In [1]: import numpy as np

In [2]: import numpy.linalg as la

In [3]: np.set_printoptions(precision=1, suppress=True, linewidth=120, sign=" ")

In [4]: def rnd(a):
   ...:     return np.round(a, 1) + 0
   ...: 

In [5]: J = np.array([[0, 1, 1], [3, -2, 1], [4, 2, 4], [-5, -3, 2], [-2, -2, 0]])

In [6]: hat = J @ la.solve(J.T @ J, J.T)

In [7]: rnd(np.diag(hat))
Out[7]: array([ 0.1,  0.9,  0.9,  0.9,  0.2])

In [8]: rnd((np.eye(5) - hat) @ J)
Out[8]: 
array([[ 0.,  0.,  0.],
       [ 0.,  0.,  0.],
       [ 0.,  0.,  0.],
       [ 0.,  0.,  0.],
       [ 0.,  0.,  0.]])

In [9]: print(np.allclose(hat @ hat, hat))
True

In [10]: rnd(hat)
Out[10]: 
array([[ 0.1, -0.2,  0.2,  0.1, -0.1],
       [-0.2,  0.9,  0.1,  0. ,  0.2],
       [ 0.2,  0.1,  0.9,  0. , -0.2],
       [ 0.1,  0. ,  0. ,  0.9,  0.3],
       [-0.1,  0.2, -0.2,  0.3,  0.2]])

In [11]: rnd(np.trace(hat))
Out[11]: np.float64(3.0)

In [12]: print(rnd(la.eigvalsh(hat)))
[ 0.  0.  1.  1.  1.]

In [13]: A = np.load("block0.npy")

In [14]: A
Out[14]: 
array([[  0.2, -17.7,  -6.4,   6.2],
       [ -0.1,  14.9,   5. ,  -5.2],
       [ -0.4,  -8.9,  -2.8,   3.2]])

In [15]: ang = np.radians(30)

In [16]: Rm = np.eye(4)

In [17]: Rm[3, 3] = Rm[1, 1] = np.cos(ang)

In [18]: Rm[3, 1], Rm[1, 3] = -np.sin(ang), np.sin(ang)

In [19]: rnd(Rm)
Out[19]: 
array([[ 1. ,  0. ,  0. ,  0. ],
       [ 0. ,  0.9,  0. ,  0.5],
       [ 0. ,  0. ,  1. ,  0. ],
       [ 0. , -0.5,  0. ,  0.9]])

In [20]: A2 = A @ Rm.T

In [21]: np.allclose(A @ A.T, A2 @ A2.T)
Out[21]: True

In [22]: Uu, sigma, Vh = la.svd(Rm, full_matrices=False)

In [23]: Uu.shape, sigma.shape, Vh.shape
Out[23]: ((4, 4), (4,), (4, 4))

In [24]: rnd(np.cumsum(sigma ** 2) / np.sum(sigma ** 2))
Out[24]: array([ 0.2,  0.5,  0.8,  1. ])

In [25]: mat = np.array([[0.0, 0.0, 0.0, 0.0, -1.0],
    ...:     [0.0, 0.0, 0.0, 0.0, 0.0],
    ...:     [0.0, 0.0, 0.0, 0.0, -1.0],
    ...:     [0.0, 0.0, 0.0, 0.0, 2.0],
    ...:     [-1.0, 0.0, -1.0, 2.0, 0.0]])

In [26]: A2 = np.array([[4, 2, 4], [3, 3, 3], [5, 1, 0], [5, 5, 5], [2, 0, 3]])

In [27]: A2.T @ mat.T
Out[27]: 
array([[-2.,  0., -2.,  4.,  1.],
       [ 0.,  0.,  0.,  0.,  7.],
       [-3.,  0., -3.,  6.,  6.]])

In [28]: mat @ A2
Out[28]: 
array([[-2.,  0., -3.],
       [ 0.,  0.,  0.],
       [-2.,  0., -3.],
       [ 4.,  0.,  6.],
       [ 1.,  7.,  6.]])

In [29]: np.vstack([mat, A2.T]).shape
Out[29]: (8, 5)

In [30]: la.matrix_rank(mat @ A2)
Out[30]: np.int64(2)

In [31]: print(np.einsum("ij,ij->i", mat, mat))
[ 1.  0.  1.  4.  6.]

In [32]: la.matrix_rank(np.vstack([mat, A2.T]))
Out[32]: np.int64(5)

In [33]: evals, evecs = la.eigh(mat)

In [34]: rnd(evals)
Out[34]: array([-2.4,  0. ,  0. ,  0. ,  2.4])

In [35]: evals.sum(), np.trace(mat)
Out[35]: (np.float64(0.0), np.float64(0.0))

In [36]: rnd(np.abs(evecs[:, -1]))
Out[36]: array([ 0.3,  0. ,  0.3,  0.6,  0.7])

In [37]: Uu, sigma, Vh = la.svd(mat)

In [38]: rnd(sigma)
Out[38]: array([ 2.4,  2.4,  0. ,  0. ,  0. ])

In [39]: A2 = Uu[:, :2] @ np.diag(sigma[:2]) @ Vh[:2]

In [40]: la.matrix_rank(mat, rtol=0.05)
Out[40]: np.int64(2)
